$ python -q
>>> import numpy as np
>>> np.set_printoptions(precision=2, suppress=True, linewidth=160, legacy="1.25")
>>> arr = np.load("mat.npy")
>>> arr
array([[0, 0, 0, 0, 2],
       [0, 1, 0, 0, 0],
       [0, 0, 3, 0, 0],
       [0, 0, 0, 2, 0],
       [4, 0, 0, 0, 0]])
>>> np.sort(np.linalg.eigvals(arr).real)
array([-2.83,  1.  ,  2.  ,  2.83,  3.  ])
>>> ev, V = np.linalg.eig(arr)
>>> print(np.sort(np.linalg.eigvals(arr @ arr)))
[1. 4. 8. 8. 9.]
>>> ev
array([ 2.83, -2.83,  1.  ,  3.  ,  2.  ])
>>> Y = arr / np.linalg.norm(arr, axis=1, keepdims=True)
>>> cov = Y @ Y.T
>>> (cov - 2 * np.eye(5)).round(6).argmax(axis=1)
array([1, 0, 0, 0, 0])
>>> print(np.linalg.svd(arr, compute_uv=False))
[4. 3. 2. 2. 1.]
>>> arr @ arr.T
array([[ 4,  0,  0,  0,  0],
       [ 0,  1,  0,  0,  0],
       [ 0,  0,  9,  0,  0],
       [ 0,  0,  0,  4,  0],
       [ 0,  0,  0,  0, 16]])
>>> np.linalg.pinv(arr)
array([[0.  , 0.  , 0.  , 0.  , 0.25],
       [0.  , 1.  , 0.  , 0.  , 0.  ],
       [0.  , 0.  , 0.33, 0.  , 0.  ],
       [0.  , 0.  , 0.  , 0.5 , 0.  ],
       [0.5 , 0.  , 0.  , 0.  , 0.  ]])
>>> W1 = np.array([[-7, -5], [1, -4], [-6, 1], [0, 8], [1, -5]])
>>> beta = np.array([0, 0])
>>> H = np.maximum(arr @ W1 + beta, 0)
>>> H
array([[ 2,  0],
       [ 1,  0],
       [ 0,  3],
       [ 0, 16],
       [ 0,  0]])
>>> (H > 0).mean(axis=0)
array([0.4, 0.4])
>>> (H > 0).astype(int)
array([[1, 0],
       [1, 0],
       [0, 1],
       [0, 1],
       [0, 0]])
>>> W2 = np.array([[-2, 8], [4, -6]])
>>> (H @ W2).round(6).argmax(axis=1)
array([1, 1, 0, 0, 0])
